$ ipython --no-banner

In [1]: import numpy as np

In [2]: np.set_printoptions(precision=3, suppress=True, linewidth=140, floatmode="fixed")

In [3]: rd = lambda a: np.round(a, 3) + 0

In [4]: E = np.loadtxt("m.csv", delimiter=",")

In [5]: E
Out[5]: 
array([[0.000, 0.000, 0.000, 0.000, 1.000, 0.000, 0.000, 1.000, 1.000],
       [0.000, 0.000, 0.000, 0.000, 0.000, 0.000, 1.000, 0.000, 0.000],
       [0.000, 0.000, 0.000, 1.000, 0.000, 0.000, 0.000, 0.000, 0.000],
       [0.000, 0.000, 1.000, 0.000, 0.000, 1.000, 0.000, 0.000, 0.000],
       [1.000, 0.000, 0.000, 0.000, 0.000, 0.000, 0.000, 1.000, 1.000],
       [0.000, 0.000, 0.000, 1.000, 0.000, 0.000, 0.000, 0.000, 0.000],
       [0.000, 1.000, 0.000, 0.000, 0.000, 0.000, 0.000, 0.000, 0.000],
       [1.000, 0.000, 0.000, 0.000, 1.000, 0.000, 0.000, 0.000, 1.000],
       [1.000, 0.000, 0.000, 0.000, 1.000, 0.000, 0.000, 1.000, 0.000]])

In [6]: rd(np.linalg.norm(E))
Out[6]: np.float64(4.243)

In [7]: np.diff(E, axis=0)
Out[7]: 
array([[ 0.000,  0.000,  0.000,  0.000, -1.000,  0.000,  1.000, -1.000, -1.000],
       [ 0.000,  0.000,  0.000,  1.000,  0.000,  0.000, -1.000,  0.000,  0.000],
       [ 0.000,  0.000,  1.000, -1.000,  0.000,  1.000,  0.000,  0.000,  0.000],
       [ 1.000,  0.000, -1.000,  0.000,  0.000, -1.000,  0.000,  1.000,  1.000],
       [-1.000,  0.000,  0.000,  1.000,  0.000,  0.000,  0.000, -1.000, -1.000],
       [ 0.000,  1.000,  0.000, -1.000,  0.000,  0.000,  0.000,  0.000,  0.000],
       [ 1.000, -1.000,  0.000,  0.000,  1.000,  0.000,  0.000,  0.000,  1.000],
       [ 0.000,  0.000,  0.000,  0.000,  0.000,  0.000,  0.000,  1.000, -1.000]])

In [8]: E - E[0]
Out[8]: 
array([[ 0.000,  0.000,  0.000,  0.000,  0.000,  0.000,  0.000,  0.000,  0.000],
       [ 0.000,  0.000,  0.000,  0.000, -1.000,  0.000,  1.000, -1.000, -1.000],
       [ 0.000,  0.000,  0.000,  1.000, -1.000,  0.000,  0.000, -1.000, -1.000],
       [ 0.000,  0.000,  1.000,  0.000, -1.000,  1.000,  0.000, -1.000, -1.000],
       [ 1.000,  0.000,  0.000,  0.000, -1.000,  0.000,  0.000,  0.000,  0.000],
       [ 0.000,  0.000,  0.000,  1.000, -1.000,  0.000,  0.000, -1.000, -1.000],
       [ 0.000,  1.000,  0.000,  0.000, -1.000,  0.000,  0.000, -1.000, -1.000],
       [ 1.000,  0.000,  0.000,  0.000,  0.000,  0.000,  0.000, -1.000,  0.000],
       [ 1.000,  0.000,  0.000,  0.000,  0.000,  0.000,  0.000,  0.000, -1.000]])

In [9]: np.unravel_index(np.abs(E).argmax(), E.shape)
Out[9]: (np.int64(0), np.int64(4))

In [10]: E.sum(axis=1)
Out[10]: array([3.000, 1.000, 1.000, 2.000, 3.000, 1.000, 1.000, 3.000, 3.000])

In [11]: np.all(np.linalg.eigvalsh(E) > 0)
Out[11]: np.False_

In [12]: cov = E.T @ E

In [13]: rd(np.linalg.eigvalsh(cov)[::-1])
Out[13]: array([9.000, 2.000, 2.000, 1.000, 1.000, 1.000, 1.000, 1.000, 0.000])

In [14]: cov
Out[14]: 
array([[3.000, 0.000, 0.000, 0.000, 2.000, 0.000, 0.000, 2.000, 2.000],
       [0.000, 1.000, 0.000, 0.000, 0.000, 0.000, 0.000, 0.000, 0.000],
       [0.000, 0.000, 1.000, 0.000, 0.000, 1.000, 0.000, 0.000, 0.000],
       [0.000, 0.000, 0.000, 2.000, 0.000, 0.000, 0.000, 0.000, 0.000],
       [2.000, 0.000, 0.000, 0.000, 3.000, 0.000, 0.000, 2.000, 2.000],
       [0.000, 0.000, 1.000, 0.000, 0.000, 1.000, 0.000, 0.000, 0.000],
       [0.000, 0.000, 0.000, 0.000, 0.000, 0.000, 1.000, 0.000, 0.000],
       [2.000, 0.000, 0.000, 0.000, 2.000, 0.000, 0.000, 3.000, 2.000],
       [2.000, 0.000, 0.000, 0.000, 2.000, 0.000, 0.000, 2.000, 3.000]])

In [15]: rd(np.linalg.svd(E, compute_uv=False) ** 2)
Out[15]: array([9.000, 2.000, 2.000, 1.000, 1.000, 1.000, 1.000, 1.000, 0.000])

In [16]: (E @ E.T).shape
Out[16]: (9, 9)

In [17]: W0 = np.load("mat.npy")

In [18]: W0
Out[18]: 
array([[  1.400,   5.099,   5.099,  -7.649],
       [  1.288,   4.913,   4.913,  -7.190],
       [  0.796,   4.005,   4.005,  -5.069],
       [  0.563,   3.488,   3.488,  -3.967],
       [  0.517,   3.376,   3.376,  -3.739],
       [  0.448,   3.201,   3.201,  -3.389],
       [  0.144,   2.206,   2.206,  -1.604],
       [  0.061,   1.772,   1.772,  -0.945],
       [  0.023,   0.560,   0.560,   0.367],
       [  0.039,   0.428,   0.428,   0.444],
       [  0.146,  -0.089,  -0.089,   0.418],
       [  0.031,  -0.031,  -0.031,   0.034],
       [  0.023,  -0.023,  -0.023,   0.025],
       [ -0.098,   0.097,   0.097,  -0.075],
       [ -0.624,   0.583,   0.583,  -0.144],
       [ -0.944,   0.853,   0.853,  -0.066],
       [ -1.362,   1.187,   1.187,   0.105],
       [ -2.208,   1.812,   1.812,   0.596],
       [ -3.879,   2.924,   2.924,   1.895],
       [ -5.477,   3.889,   3.889,   3.370],
       [ -5.507,   3.906,   3.906,   3.400],
       [ -5.643,   3.985,   3.985,   3.533],
       [ -5.876,   4.119,   4.119,   3.763],
       [ -9.262,   5.942,   5.942,   7.373],
       [-12.343,   7.456,   7.456,  10.956]])

In [19]: cen = W0 - W0.mean(axis=0)

In [20]: evecs = np.linalg.svd(cen)[2][:3]

In [21]: out = cen - cen @ evecs.T @ evecs

In [22]: np.linalg.norm(out, axis=1).round(6).argmax()
Out[22]: np.int64(0)

In [23]: x0 = np.array([1, 3, 1, -2])

In [24]: (W0 @ x0).argmax()
Out[24]: np.int64(0)

In [25]: np.sign((W0 @ x0).round(6))
Out[25]: 
array([ 1.000,  1.000,  1.000,  1.000,  1.000,  1.000,  1.000,  1.000,  1.000,  1.000, -1.000, -1.000, -1.000,  1.000,  1.000,  1.000,
        1.000,  1.000,  1.000,  1.000,  1.000,  1.000,  1.000, -1.000, -1.000])

In [26]: r0 = np.array([-2, -2])

In [27]: rd(np.convolve(W0[1], r0))
Out[27]: array([ -2.576, -12.402, -19.652,   4.554,  14.380])

In [28]: rd(np.correlate(W0[1], W0[10], "full"))
Out[28]: array([ 0.538,  1.939,  1.502, -3.692,  0.920,  1.357, -1.050])

In [29]: rd(np.cross(W0[1, :3], W0[10, :3]))
Out[29]: array([ 0.000,  0.832, -0.832])

In [30]: data = np.load("block2.npy")

In [31]: rd(data)
Out[31]: 
array([[0.250, 0.000, 0.000, 0.250, 0.000, 0.250, 0.000, 0.250, 0.000, 0.000, 0.000],
       [0.000, 0.500, 0.000, 0.000, 0.000, 0.000, 0.000, 0.250, 0.250, 0.000, 0.000],
       [0.143, 0.143, 0.143, 0.000, 0.000, 0.000, 0.000, 0.143, 0.143, 0.143, 0.143],
       [0.000, 0.000, 0.000, 0.500, 0.250, 0.000, 0.000, 0.250, 0.000, 0.000, 0.000],
       [0.000, 0.000, 0.000, 0.000, 0.667, 0.000, 0.000, 0.000, 0.333, 0.000, 0.000],
       [0.000, 0.000, 0.333, 0.000, 0.000, 0.333, 0.000, 0.333, 0.000, 0.000, 0.000],
       [0.000, 0.200, 0.200, 0.000, 0.200, 0.000, 0.200, 0.000, 0.000, 0.000, 0.200],
       [0.000, 0.000, 0.143, 0.143, 0.143, 0.143, 0.000, 0.143, 0.143, 0.143, 0.000],
       [0.000, 0.000, 0.000, 0.333, 0.000, 0.000, 0.000, 0.000, 0.333, 0.000, 0.333],
       [0.000, 0.000, 0.000, 0.000, 0.000, 0.000, 0.200, 0.200, 0.200, 0.200, 0.200],
       [0.000, 0.200, 0.000, 0.200, 0.000, 0.200, 0.000, 0.200, 0.000, 0.000, 0.200]])

In [32]: # a transition matrix

In [33]: data @ np.ones(11)
Out[33]: array([1.000, 1.000, 1.000, 1.000, 1.000, 1.000, 1.000, 1.000, 1.000, 1.000, 1.000])

In [34]: rd(data.sum(axis=1))
Out[34]: array([1.000, 1.000, 1.000, 1.000, 1.000, 1.000, 1.000, 1.000, 1.000, 1.000, 1.000])

In [35]: rd(np.linalg.matrix_power(data, 100))
Out[35]: 
array([[0.009, 0.053, 0.047, 0.192, 0.206, 0.059, 0.008, 0.133, 0.171, 0.032, 0.090],
       [0.009, 0.053, 0.047, 0.192, 0.206, 0.059, 0.008, 0.133, 0.171, 0.032, 0.090],
       [0.009, 0.053, 0.047, 0.192, 0.206, 0.059, 0.008, 0.133, 0.171, 0.032, 0.090],
       [0.009, 0.053, 0.047, 0.192, 0.206, 0.059, 0.008, 0.133, 0.171, 0.032, 0.090],
       [0.009, 0.053, 0.047, 0.192, 0.206, 0.059, 0.008, 0.133, 0.171, 0.032, 0.090],
       [0.009, 0.053, 0.047, 0.192, 0.206, 0.059, 0.008, 0.133, 0.171, 0.032, 0.090],
       [0.009, 0.053, 0.047, 0.192, 0.206, 0.059, 0.008, 0.133, 0.171, 0.032, 0.090],
       [0.009, 0.053, 0.047, 0.192, 0.206, 0.059, 0.008, 0.133, 0.171, 0.032, 0.090],
       [0.009, 0.053, 0.047, 0.192, 0.206, 0.059, 0.008, 0.133, 0.171, 0.032, 0.090],
       [0.009, 0.053, 0.047, 0.192, 0.206, 0.059, 0.008, 0.133, 0.171, 0.032, 0.090],
       [0.009, 0.053, 0.047, 0.192, 0.206, 0.059, 0.008, 0.133, 0.171, 0.032, 0.090]])

In [36]: rd(np.sort(np.abs(np.linalg.eigvals(data)))[::-1])
Out[36]: array([1.000, 0.659, 0.438, 0.438, 0.429, 0.396, 0.396, 0.215, 0.211, 0.211, 0.136])

In [37]: pr = np.eye(11)[7]

In [38]: for _ in range(7):
    ...:     pr = pr @ data
    ...:     print(pr.round(3))
    ...: 
[0.000 0.000 0.143 0.143 0.143 0.143 0.000 0.143 0.143 0.143 0.000]
[0.020 0.020 0.088 0.139 0.151 0.068 0.029 0.153 0.165 0.069 0.097]
[0.018 0.048 0.063 0.171 0.163 0.069 0.020 0.135 0.159 0.048 0.106]
[0.013 0.058 0.055 0.183 0.175 0.068 0.014 0.141 0.157 0.038 0.097]
[0.011 0.059 0.053 0.187 0.185 0.066 0.010 0.141 0.161 0.036 0.090]
[0.010 0.057 0.052 0.188 0.193 0.063 0.009 0.139 0.165 0.035 0.088]
[0.010 0.056 0.050 0.189 0.197 0.061 0.009 0.137 0.168 0.034 0.089]

In [39]: r0 = np.array([2, -1, -2, 1, -2, 0, 2, 1, -2, 0, 1])

In [40]: out = data + np.outer(r0, np.eye(11)[2])

In [41]: rd(np.linalg.det(out) / np.linalg.det(data)), rd(1 + np.linalg.solve(data, r0)[2])
Out[41]: (np.float64(-0.829), np.float64(-0.829))

In [42]: np.linalg.matrix_rank(np.linalg.inv(out) - np.linalg.inv(data), tol=1e-8)
Out[42]: np.int64(1)

In [43]: rng = np.random.default_rng(96)

In [44]: idx = rng.permutation(11)

In [45]: idx
Out[45]: array([ 1,  3, 10,  9,  7,  8,  6,  2,  5,  4,  0])

In [46]: out = data[idx][:, idx]

In [47]: rd(np.trace(out))
Out[47]: np.float64(3.469)

In [48]: np.allclose(out, data)
Out[48]: False

In [49]: rd(np.sort(np.abs(np.linalg.eigvals(out))))
Out[49]: array([0.136, 0.211, 0.211, 0.215, 0.396, 0.396, 0.429, 0.438, 0.438, 0.659, 1.000])

In [50]: rd(np.diag(out))
Out[50]: array([0.500, 0.500, 0.200, 0.200, 0.143, 0.333, 0.200, 0.143, 0.333, 0.667, 0.250])

In [51]: J = np.loadtxt("a.csv", delimiter=",")

In [52]: J
Out[52]: 
array([[ 0.000,  0.000,  0.000,  0.000,  0.000,  0.000,  0.000,  0.000],
       [-4.000,  2.000, -5.000, -4.000,  6.000,  1.000, -4.000, -1.000],
       [ 4.000,  3.000,  1.000,  4.000,  4.000, -1.000, -7.000, -2.000],
       [ 5.000,  1.000,  2.000,  0.000,  0.000, -3.000,  6.000, -5.000],
       [-1.000,  0.000, -1.000, -4.000,  2.000,  4.000,  1.000, -4.000],
       [-1.000,  0.000, -2.000, -2.000,  0.000,  3.000, -1.000, -1.000],
       [ 4.000,  2.000,  4.000,  3.000,  3.000,  2.000, -2.000, -7.000],
       [-3.000,  1.000, -2.000,  1.000,  1.000, -1.000, -2.000,  1.000],
       [-1.000,  1.000, -6.000, -1.000,  3.000, -5.000, -2.000,  2.000],
       [ 2.000,  3.000,  2.000,  1.000,  2.000,  0.000, -2.000,  0.000],
       [-1.000,  0.000, -2.000, -2.000,  0.000,  3.000, -1.000, -1.000],
       [ 2.000, -1.000, -2.000, -1.000, -1.000, -2.000,  3.000, -1.000],
       [ 2.000, -1.000, -1.000, -3.000,  1.000, -1.000,  5.000, -4.000],
       [ 0.000,  0.000,  0.000,  0.000,  0.000,  0.000,  0.000,  0.000],
       [-4.000,  2.000, -6.000, -2.000,  4.000,  0.000, -6.000,  2.000],
       [ 0.000,  0.000, -2.000,  0.000,  2.000,  6.000, -6.000, -4.000],
       [ 0.000,  0.000,  1.000, -2.000,  2.000,  1.000,  2.000, -3.000],
       [-2.000, -2.000, -6.000, -2.000,  3.000,  4.000, -7.000, -2.000],
       [-3.000,  1.000, -3.000, -1.000,  5.000,  6.000, -6.000, -6.000],
       [ 1.000, -4.000, -3.000, -2.000,  1.000,  2.000,  2.000, -7.000],
       [-1.000,  0.000, -2.000, -2.000,  0.000,  3.000, -1.000, -1.000],
       [-1.000, -2.000, -3.000, -2.000,  5.000,  2.000, -4.000, -4.000],
       [ 2.000,  3.000,  3.000, -1.000,  4.000,  1.000,  0.000, -3.000],
       [ 2.000, -1.000,  1.000,  4.000, -1.000,  1.000, -2.000, -4.000],
       [ 2.000,  3.000,  3.000, -1.000,  4.000,  1.000,  0.000, -3.000],
       [ 0.000,  0.000,  0.000,  0.000,  0.000,  0.000,  0.000,  0.000],
       [ 0.000,  0.000,  0.000,  0.000,  0.000,  0.000,  0.000,  0.000],
       [-1.000,  1.000, -4.000, -3.000,  3.000,  1.000, -4.000,  1.000],
       [ 2.000,  0.000, -4.000, -2.000,  2.000, -4.000,  0.000,  1.000],
       [ 2.000,  4.000,  0.000,  0.000,  5.000, -2.000, -5.000,  2.000],
       [ 0.000,  1.000, -1.000, -3.000,  5.000, -1.000, -1.000, -1.000],
       [ 3.000,  2.000,  4.000,  1.000,  1.000, -1.000,  3.000, -4.000],
       [ 3.000,  3.000,  1.000,  2.000,  2.000, -4.000, -2.000,  1.000],
       [-1.000, -3.000, -2.000,  1.000,  0.000,  3.000, -3.000, -3.000],
       [-4.000, -2.000, -3.000,  0.000,  3.000,  3.000, -3.000, -5.000],
       [-3.000,  1.000, -1.000, -1.000,  3.000,  0.000,  0.000, -2.000],
       [ 5.000,  5.000,  5.000,  4.000,  1.000, -2.000, -1.000, -1.000]])

In [53]: # row 10 repeats row 5

In [54]: W2 = J[[23, 32]].astype(float)

In [55]: for _ in range(4):
    ...:     idx = np.linalg.norm(J[:, None] - W2, axis=-1).argmin(axis=1)
    ...:     W2 = np.array([J[idx == j].mean(axis=0) for j in range(2)])
    ...: 

In [56]: idx
Out[56]: array([0, 1, 1, 0, 0, 0, 0, 1, 1, 1, 0, 0, 0, 0, 1, 0, 0, 0, 0, 0, 0, 0, 1, 0, 1, 0, 0, 1, 1, 1, 1, 0, 1, 0, 0, 0, 1])

In [57]: rd(W2[1] - W2[0])
Out[57]: array([ 0.599,  2.677, -0.016,  0.295,  2.025, -2.708, -1.963,  2.885])

In [58]: np.abs(W2[1] - W2[0]).argmax()
Out[58]: np.int64(7)
